In [1]: import numpy as np

In [2]: import numpy.linalg as la

In [3]: np.set_printoptions(suppress=True, linewidth=100)

In [4]: rnd = lambda a: np.round(a, 2) + 0

In [5]: u = np.array([0, 5, 0, 2, 5, 5])

In [6]: K = 3 * np.eye(6) + np.outer(u, u)

In [7]: K
Out[7]: 
array([[ 3.,  0.,  0.,  0.,  0.,  0.],
       [ 0., 28.,  0., 10., 25., 25.],
       [ 0.,  0.,  3.,  0.,  0.,  0.],
       [ 0., 10.,  0.,  7., 10., 10.],
       [ 0., 25.,  0., 10., 28., 25.],
       [ 0., 25.,  0., 10., 25., 28.]])

In [8]: [round(float(x), 2) for x in la.svd(K, compute_uv=False)[:3]]
Out[8]: [82.0, 3.0, 3.0]

In [9]: vec = np.array([-3, -3, -2, 1, -1, 2])

In [10]: y = K @ vec

In [11]: y
Out[11]: array([ -9., -49.,  -6., -13., -43., -34.])

In [12]: rnd(la.solve(K, y))
Out[12]: array([-3., -3., -2.,  1., -1.,  2.])

In [13]: rnd(la.solve(K, K[:, 4]))
Out[13]: array([0., 0., 0., 0., 1., 0.])

In [14]: rnd(la.solve(K.T, K[3]))
Out[14]: array([0., 0., 0., 1., 0., 0.])

In [15]: rnd(la.solve(K, y + K[:, 2]))
Out[15]: array([-3., -3., -1.,  1., -1.,  2.])

In [16]: def softmax(z):
    ...:     e = np.exp(z - z.max(axis=-1, keepdims=True))
    ...:     return e / e.sum(axis=-1, keepdims=True)
    ...: 

In [17]: rnd(softmax(K[4]))
Out[17]: array([0.  , 0.05, 0.  , 0.  , 0.91, 0.05])

In [18]: rnd(softmax(K).sum(axis=1))
Out[18]: array([1., 1., 1., 1., 1., 1.])

In [19]: rnd(softmax(10 * K[4]))
Out[19]: array([0., 0., 0., 0., 1., 0.])

In [20]: att = K @ K.T / np.sqrt(6)

In [21]: rnd(softmax(att)[4] @ K)
Out[21]: array([ 0.  , 25.07,  0.  , 10.  , 27.86, 25.07])

In [22]: softmax(att).round(6).argmax(axis=1)
Out[22]: array([0, 1, 2, 1, 4, 5])

In [23]: rnd(np.sort(la.eigvals(K).real))
Out[23]: array([ 3.,  3.,  3.,  3.,  3., 82.])

In [24]: K @ K
Out[24]: 
array([[   9.,    0.,    0.,    0.,    0.,    0.],
       [   0., 2134.,    0.,  850., 2125., 2125.],
       [   0.,    0.,    9.,    0.,    0.,    0.],
       [   0.,  850.,    0.,  349.,  850.,  850.],
       [   0., 2125.,    0.,  850., 2134., 2125.],
       [   0., 2125.,    0.,  850., 2125., 2134.]])
